>>> import numpy as np
>>> from numpy import linalg as LA
>>> np.set_printoptions(suppress=True, linewidth=140)
>>> E = np.array([[14.0, -0.4, -0.7],
...     [19.0, -0.7, 0.0],
...     [-15.0, 0.5, -2.1],
...     [7.0, -1.3, -1.5],
...     [-18.0, 0.6, 0.1],
...     [-3.0, -0.6, -2.1],
...     [-1.0, 1.5, -1.4],
...     [-6.0, -0.8, 1.8],
...     [29.0, 2.8, -2.1]])
>>> print(E)
[[ 14.   -0.4  -0.7]
 [ 19.   -0.7   0. ]
 [-15.    0.5  -2.1]
 [  7.   -1.3  -1.5]
 [-18.    0.6   0.1]
 [ -3.   -0.6  -2.1]
 [ -1.    1.5  -1.4]
 [ -6.   -0.8   1.8]
 [ 29.    2.8  -2.1]]
>>> vec = np.array([-3, 5, 0])
>>> rhs = E @ vec
>>> beta, lr = np.zeros(3), 1 / LA.norm(E, 2) ** 2
>>> for i in range(250):
...     beta -= lr * E.T @ (E @ beta - rhs)
...     if i % 50 == 0: print(i, round(LA.norm(E @ beta - rhs), 2))
... 
0 18.4
50 12.74
100 9.24
150 6.92
200 5.3
>>> print(round(LA.cond(E), 2))
14.44
>>> th = np.radians(135)
>>> r_ = np.eye(3)
>>> r_[1, 1] = r_[0, 0] = np.cos(th)
>>> r_[1, 0], r_[0, 1] = -np.sin(th), np.sin(th)
>>> r_.round(2)
array([[-0.71,  0.71,  0.  ],
       [-0.71, -0.71,  0.  ],
       [ 0.  ,  0.  ,  1.  ]])
>>> other = E @ r_.T
>>> np.round(np.abs(other - E).max(axis=0), 2)
array([47.53, 25.29,  0.  ])
>>> np.allclose(E @ E.T, other @ other.T)
True
>>> O, evecs = LA.qr(r_[:, :1])[0], LA.qr(r_[:, 1:])[0]
>>> sig = LA.svd(O.T @ evecs, compute_uv=False)
>>> np.degrees(np.arccos(sig.clip(0, 1)))
array([90.])
>>> M = np.load("layer11.npy")
>>> print(M)
[[ -3.48   1.     6.51  -8.01  11.54]
 [ -4.87   1.19   9.31 -12.04  17.69]
 [ -3.45   1.43   6.08  -6.41   8.3 ]
 [ -6.31   2.4   11.07 -12.01  15.9 ]
 [ -2.08  -0.37   4.87  -8.8   14.89]
 [ -2.09   0.4    4.12  -5.59   8.5 ]
 [ -5.62   3.18   8.79  -6.38   5.62]
 [ -5.58   1.82  10.17 -12.01  16.83]
 [ -5.63   2.62   9.41  -8.8   10.39]
 [ -2.08   0.59   3.89  -4.82   6.86]
 [ -0.7   -0.42   1.89  -4.01   7.12]
 [ -6.3    3.61   9.89  -7.19   6.3 ]
 [ -1.4    0.19   2.79  -3.97   6.19]
 [ -5.59   1.79  10.2  -12.    16.78]
 [ -4.95   1.4    9.08 -11.19  16.12]
 [ -4.86   2.82   7.71  -5.59   4.92]
 [ -6.33   3.    10.51  -9.6   11.13]
 [ -2.1   -0.61   5.1   -9.59  16.48]
 [ -0.69  -0.6    2.13  -4.79   8.68]
 [ -4.86   2.4    8.1   -7.17   8.09]
 [ -5.59   1.6   10.42 -12.82  18.38]]
>>> labels = M[:, 3] > np.median(M[:, 3])
>>> u = M[labels].mean(axis=0) - M[~labels].mean(axis=0)
>>> u.round(2)
array([ 1.57, -0.08, -3.25,  5.03, -8.04])
>>> round(float((((M - M.mean(axis=0)) @ u > 0) == labels).mean()), 2)
0.95
>>> np.argsort(-np.abs(u).round(6), kind="stable")
array([4, 3, 2, 0, 1])
>>> Xs = M - M.mean(axis=0)
>>> evecs = LA.svd(Xs)[2][:2]
>>> other = Xs - Xs @ evecs.T @ evecs
>>> LA.norm(other, axis=1).round(6).argmax()
np.int64(14)
>>> np.round((Xs @ evecs.T).std(axis=0), 2)
array([5.7, 3.2])
>>> np.round(other.std(axis=0), 2)
array([0.02, 0.02, 0.01, 0.01, 0.01])
>>> F = np.load("m.npy")
>>> print(F)
[[ 0  0  9  0  0]
 [ 0  0 14  0  0]
 [ 0  0 13  0  0]
 [ 0  0 27  0  0]
 [ 0  5 12  0  3]
 [ 0 11 15  0  3]
 [ 0  1 17  0  0]
 [ 0  1 31  0  0]
 [ 0  0 11  0  0]
 [ 0  3 14  0  0]
 [ 0  0  0  0  3]
 [ 0  0  6  0  0]
 [ 0  0 12  0  0]
 [ 0  0  6  0  0]
 [ 0  0 12  0  0]
 [ 0  0  8  0  0]
 [ 0  0 14  0  0]
 [ 0  1 16  0  0]
 [ 0  2  6  0  3]
 [ 0  0 25  0  0]]
>>> rk = LA.matrix_rank(F)
>>> rk
np.int64(3)
>>> ns = LA.svd(F)[2][rk:].T
>>> ns @ ns.T
array([[1., 0., 0., 0., 0.],
       [0., 0., 0., 0., 0.],
       [0., 0., 0., 0., 0.],
       [0., 0., 0., 1., 0.],
       [0., 0., 0., 0., 0.]])
>>> LA.lstsq(F[:-1].T, F[-1])[2]
np.int32(3)
>>> print(np.allclose(F[:-1].T @ LA.lstsq(F[:-1].T, F[-1])[0], F[-1]))
True
>>> np.round(F @ LA.pinv(F) @ F, 2) + 0
array([[ 0.,  0.,  9.,  0.,  0.],
       [ 0.,  0., 14.,  0.,  0.],
       [ 0.,  0., 13.,  0.,  0.],
       [ 0.,  0., 27.,  0.,  0.],
       [ 0.,  5., 12.,  0.,  3.],
       [ 0., 11., 15.,  0.,  3.],
       [ 0.,  1., 17.,  0.,  0.],
       [ 0.,  1., 31.,  0.,  0.],
       [ 0.,  0., 11.,  0.,  0.],
       [ 0.,  3., 14.,  0.,  0.],
       [ 0.,  0.,  0.,  0.,  3.],
       [ 0.,  0.,  6.,  0.,  0.],
       [ 0.,  0., 12.,  0.,  0.],
       [ 0.,  0.,  6.,  0.,  0.],
       [ 0.,  0., 12.,  0.,  0.],
       [ 0.,  0.,  8.,  0.,  0.],
       [ 0.,  0., 14.,  0.,  0.],
       [ 0.,  1., 16.,  0.,  0.],
       [ 0.,  2.,  6.,  0.,  3.],
       [ 0.,  0., 25.,  0.,  0.]])
>>> np.abs(np.diag(LA.qr(F)[1])) > 1e-9
array([False,  True,  True, False,  True])
>>> np.unique(F.round(6), axis=0).shape
(17, 5)
>>> left, sig, vt = LA.svd(F)
>>> sig.round(2)
array([68.38, 12.4 ,  3.98,  0.  ,  0.  ])
>>> other = left[:, :3] @ np.diag(sig[:3]) @ vt[:3]
>>> round(LA.norm(F - other) / LA.norm(F), 2)
np.float64(0.0)
>>> other = np.array([[1, 2], [2, 1], [2, 3], [3, 2], [1, 3]])
>>> np.einsum("ik,kj->ji", F, other)
array([[18, 28, 26, 54, 37, 55, 36, 64, 22, 34,  3, 12, 24, 12, 24, 16, 28, 34, 19, 50],
       [27, 42, 39, 81, 50, 65, 52, 94, 33, 45,  9, 18, 36, 18, 36, 24, 42, 49, 29, 75]])
>>> print(np.vstack([F, other.T]).shape)
(22, 5)
>>> print(np.einsum("ij,ij->i", F, F))
[ 81 196 169 729 178 355 290 962 121 205   9  36 144  36 144  64 196 257  49 625]
>>> F @ other
array([[18, 27],
       [28, 42],
       [26, 39],
       [54, 81],
       [37, 50],
       [55, 65],
       [36, 52],
       [64, 94],
       [22, 33],
       [34, 45],
       [ 3,  9],
       [12, 18],
       [24, 36],
       [12, 18],
       [24, 36],
       [16, 24],
       [28, 42],
       [34, 49],
       [19, 29],
       [50, 75]])
>>> print(LA.cond(F) > 100)
True
>>> print([round(float(x), 2) for x in LA.svd(F, compute_uv=False)[:3]])
[68.38, 12.4, 3.98]
>>> print(np.round(LA.norm(F, 2) / LA.norm(F), 2))
0.98
>>> LA.matrix_rank(F, rtol=0.1)
np.int64(2)
>>> data = np.load("out4.npy")
>>> data
array([[-2, -1,  0,  1,  2,  3,  4,  5],
       [ 6,  7,  8,  9, 10, 11, 12, 13],
       [14, 15, 16, 17, 18, 19, 20, 21],
       [22, 23, 24, 25, 26, 27, 28, 29],
       [30, 31, 32, 33, 34, 35, 36, 37],
       [38, 39, 40, 41, 42, 43, 44, 45],
       [46, 47, 48, 49, 50, 51, 52, 53],
       [54, 55, 56, 57, 58, 59, 60, 61]])
>>> left, sig, vt = LA.svd(data)
>>> sig.round(2) + 0
array([278.29,   9.66,   0.  ,   0.  ,   0.  ,   0.  ,   0.  ,   0.  ])
>>> np.argmax(sig[:-1] / (sig[1:] + 1e-6)) + 1
np.int64(2)
>>> other = left[:, :2] @ np.diag(sig[:2]) @ vt[:2]
>>> round(float(LA.norm(data - other) / LA.norm(data)), 2)
0.0
>>> LA.matrix_rank(other)
np.int64(2)
>>> LA.matrix_rank(data, rtol=0.05)
np.int64(1)
>>> other.round(2) + 0
array([[-2., -1.,  0.,  1.,  2.,  3.,  4.,  5.],
       [ 6.,  7.,  8.,  9., 10., 11., 12., 13.],
       [14., 15., 16., 17., 18., 19., 20., 21.],
       [22., 23., 24., 25., 26., 27., 28., 29.],
       [30., 31., 32., 33., 34., 35., 36., 37.],
       [38., 39., 40., 41., 42., 43., 44., 45.],
       [46., 47., 48., 49., 50., 51., 52., 53.],
       [54., 55., 56., 57., 58., 59., 60., 61.]])
>>> np.count_nonzero(data)
np.int64(63)
>>> np.unravel_index(np.abs(data).argmax(), data.shape)
(np.int64(7), np.int64(7))
>>> data.sum(axis=0)
array([208, 216, 224, 232, 240, 248, 256, 264])
>>> data.mean(axis=0)
array([26., 27., 28., 29., 30., 31., 32., 33.])
>>> round(float(LA.norm(data)), 2)
278.45
>>> np.diff(data, axis=0)
array([[8, 8, 8, 8, 8, 8, 8, 8],
       [8, 8, 8, 8, 8, 8, 8, 8],
       [8, 8, 8, 8, 8, 8, 8, 8],
       [8, 8, 8, 8, 8, 8, 8, 8],
       [8, 8, 8, 8, 8, 8, 8, 8],
       [8, 8, 8, 8, 8, 8, 8, 8],
       [8, 8, 8, 8, 8, 8, 8, 8]])
>>> print(data - data[0])
[[ 0  0  0  0  0  0  0  0]
 [ 8  8  8  8  8  8  8  8]
 [16 16 16 16 16 16 16 16]
 [24 24 24 24 24 24 24 24]
 [32 32 32 32 32 32 32 32]
 [40 40 40 40 40 40 40 40]
 [48 48 48 48 48 48 48 48]
 [56 56 56 56 56 56 56 56]]
>>> np.abs(data).max()
np.int64(61)
>>> np.round(LA.svd(data, compute_uv=False), 2) + 0
array([278.29,   9.66,   0.  ,   0.  ,   0.  ,   0.  ,   0.  ,   0.  ])
>>> print(data.shape)
(8, 8)
>>> other = F / np.sqrt((F ** 2).mean(axis=1, keepdims=True))
>>> other[0].round(2)
array([0.  , 0.  , 2.24, 0.  , 0.  ])
>>> A = np.load("x.npy")
>>> A
array([[ 5, -3,  2, -3, -5],
       [ 2,  4, -1,  1,  2],
       [ 3,  3, -1,  3, -5],
       [ 3, -4,  5,  5,  1],
       [ 1, -5, -1,  1,  0],
       [ 0, -1,  4,  3, -5]])
>>> other = np.c_[A[:, :2] @ np.array([[-3, 3], [-1, -1]]), np.array([2, 1, -3, 1, -2, -3])]
>>> other
array([[-12,  18,   2],
       [-10,   2,   1],
       [-12,   6,  -3],
       [ -5,  13,   1],
       [  2,   8,  -2],
       [  1,   1,  -3]])
>>> np.round(LA.norm(LA.qr(A)[0].T @ other, axis=0) ** 2 / ((other ** 2).sum(axis=0) + 1e-12), 2)
array([1.  , 1.  , 0.97])
>>> LA.matrix_rank(np.c_[A, other])
np.int64(6)
>>> LA.matrix_rank(other)
np.int64(3)
>>> P = A @ LA.solve(A.T @ A, A.T)
>>> P.round(2)
array([[ 1.  , -0.02,  0.01,  0.01, -0.02, -0.02],
       [-0.02,  0.6 ,  0.22,  0.17, -0.25, -0.31],
       [ 0.01,  0.22,  0.88, -0.09,  0.14,  0.17],
       [ 0.01,  0.17, -0.09,  0.92,  0.11,  0.14],
       [-0.02, -0.25,  0.14,  0.11,  0.84, -0.2 ],
       [-0.02, -0.31,  0.17,  0.14, -0.2 ,  0.75]])
>>> np.allclose(P @ P, P)
True
>>> np.round(np.diag(P), 2)
array([1.  , 0.6 , 0.88, 0.92, 0.84, 0.75])
